$ ipython --no-banner

In [1]: import numpy as np

In [2]: from numpy import linalg as LA

In [3]: np.set_printoptions(precision=3, suppress=True, linewidth=160, legacy="1.25")

In [4]: Y = np.array([[0], [1], [3], [2], [0]])

In [5]: cent = np.array([[1, 0, 1, 1]])

In [6]: rng = np.random.default_rng(323259)

In [7]: M = Y @ cent + 0.02 * rng.normal(size=(5, 4))

In [8]: M
Out[8]: 
array([[-0.023, -0.009, -0.008,  0.008],
       [ 1.007,  0.037,  1.02 ,  0.976],
       [ 2.986,  0.011,  2.982,  2.968],
       [ 2.012, -0.017,  2.003,  1.988],
       [ 0.038,  0.014, -0.019,  0.01 ]])

In [9]: LA.matrix_rank(M, rtol=0.1)
Out[9]: 1

In [10]: np.abs(LA.svd(M)[2][-1])
Out[10]: array([0.422, 0.523, 0.265, 0.691])

In [11]: [round(float(x), 3) for x in LA.svd(M, compute_uv=False)[:3]]
Out[11]: [6.453, 0.05, 0.043]

In [12]: round(np.log10(LA.cond(M)))
Out[12]: 3

In [13]: Y = np.array([[1, 2, 1], [-1, -2, 1], [1, -3, 2], [0, -3, 2]])

In [14]: np.vstack([M, Y.T]).shape
Out[14]: (8, 4)

In [15]: LA.matrix_rank(np.vstack([M, Y.T]))
Out[15]: 4

In [16]: LA.matrix_rank(M @ Y)
Out[16]: 3

In [17]: np.einsum("ij,ij->i", M, M)
Out[17]: array([ 0.001,  3.01 , 26.618, 12.011,  0.002])

In [18]: vec = np.array([2, 1, 2, 1])

In [19]: y = M @ vec

In [20]: b, lr = np.zeros(4), 1 / LA.norm(M, 2) ** 2

In [21]: for i in range(10):
    ...:     b -= lr * M.T @ (M @ b - y)
    ...:     if i % 2 == 0: print(i, round(LA.norm(M @ b - y), 3))
    ...: 
0 0.063
2 0.063
4 0.063
6 0.063
8 0.063

In [22]: round(float(LA.cond(M)), 3)
Out[22]: 316.932

In [23]: b
Out[23]: array([1.676, 0.005, 1.674, 1.659])

In [24]: X = np.loadtxt("w.csv", delimiter=",")

In [25]: X
Out[25]: 
array([[-2.,  2.,  2.,  1.],
       [ 0., -1.,  2., -1.],
       [ 0., -2.,  1., -2.],
       [ 0.,  2.,  2.,  2.]])

In [26]: Uu, sigma, vt = LA.svd(X)

In [27]: np.argmax(sigma[:-1] / (sigma[1:] + 1e-6)) + 1
Out[27]: 3

In [28]: sigma.round(3) + 0
Out[28]: array([5.069, 3.454, 1.542, 0.   ])

In [29]: Y = Uu[:, :3] @ np.diag(sigma[:3]) @ vt[:3]

In [30]: Y.round(3) + 0
Out[30]: 
array([[-2.,  2.,  2.,  1.],
       [ 0., -1.,  2., -1.],
       [ 0., -2.,  1., -2.],
       [ 0.,  2.,  2.,  2.]])

In [31]: np.round(np.abs(X - Y).max(), 3)
Out[31]: 0.0

In [32]: Y = X / np.sqrt((X ** 2).mean(axis=1, keepdims=True))

In [33]: X - X.mean(axis=1, keepdims=True)
Out[33]: 
array([[-2.75,  1.25,  1.25,  0.25],
       [ 0.  , -1.  ,  2.  , -1.  ],
       [ 0.75, -1.25,  1.75, -1.25],
       [-1.5 ,  0.5 ,  0.5 ,  0.5 ]])

In [34]: Y[1]
Out[34]: array([ 0.   , -0.816,  1.633, -0.816])

In [35]: cent = 3 * np.array([[1.8, 1.7, -0.4, -0.2, -1.0],
    ...:     [-1.1, -0.3, -0.2, 1.7, -0.7],
    ...:     [-1.2, -0.2, 0.0, 1.3, 1.7]])

In [36]: lab = rng.integers(0, 3, 31)

In [37]: J = cent[lab] + rng.normal(size=(31, 5))

In [38]: J
Out[38]: 
array([[-4.439, -0.06 ,  1.436,  4.145,  5.458],
       [ 3.664,  3.009,  0.097,  0.522, -1.209],
       [ 6.434,  6.678, -0.604, -0.139, -3.462],
       [-5.328,  0.199,  0.23 ,  4.662,  5.667],
       [-4.909,  0.198, -1.805,  4.604,  4.123],
       [ 5.309,  5.325, -0.851, -0.003, -2.351],
       [-3.604,  0.174, -3.355,  2.295, -2.494],
       [-3.46 , -0.542, -1.622,  5.544, -2.412],
       [ 6.363,  6.27 , -0.983, -0.767, -3.716],
       [-4.541, -1.202,  1.71 ,  4.767,  5.484],
       [-3.702,  0.026, -1.329,  4.846, -3.273],
       [ 4.983,  5.981, -1.563, -3.225, -4.619],
       [-3.861, -3.153, -1.648,  4.049, -2.701],
       [-3.673, -0.335, -0.387,  3.69 , -0.662],
       [ 4.279,  6.018, -1.691, -0.134, -2.494],
       [-4.361, -0.891,  0.511,  4.532,  6.765],
       [-2.142, -0.544, -2.597,  5.76 , -4.693],
       [-2.988, -0.842, -1.822,  2.498,  3.411],
       [-3.257, -0.777, -0.151,  3.334,  5.774],
       [-4.033, -0.286, -1.793,  4.539,  3.34 ],
       [-3.568, -1.297, -0.777,  4.988, -1.705],
       [-4.43 , -1.57 , -0.439,  7.008, -1.076],
       [-3.862, -0.64 , -0.716,  4.986, -2.406],
       [-2.988, -1.587, -0.477,  5.769, -1.217],
       [ 4.416,  4.814, -0.258, -0.646, -3.425],
       [-2.682, -1.049, -0.743,  4.817, -1.475],
       [-2.845,  1.158,  0.313,  4.754, -1.715],
       [ 3.835,  5.317, -1.276, -0.183, -0.057],
       [-3.522, -1.892,  0.108,  3.91 ,  4.826],
       [-4.327, -1.145, -2.731,  4.619,  4.299],
       [-2.876, -0.525,  1.489,  6.304, -2.013]])

In [39]: vec = np.array([1, 3, 5, 5, 1])

In [40]: y = J @ vec

In [41]: LA.lstsq(J, y)[0]
Out[41]: array([1., 3., 5., 5., 1.])

In [42]: y = y + 0.3 * rng.normal(size=31)

In [43]: y
Out[43]: 
array([ 28.661,  14.637,  19.353,  25.302,  13.992,  14.807, -11.273,  11.702,  12.867,  29.111,  11.012,  -5.468,  -4.409,  11.031,  10.331,  24.919,   7.506,
         1.485,  16.013,  11.768,  11.213,  22.476,  12.707,  17.245,  11.421,  12.908,  24.255,  12.307,  15.241,   5.665,  32.805])

In [44]: b, *_ = LA.lstsq(J, y)

In [45]: b.round()
Out[45]: array([1., 3., 5., 5., 1.])

In [46]: b
Out[46]: array([0.996, 3.022, 5.048, 4.974, 0.986])
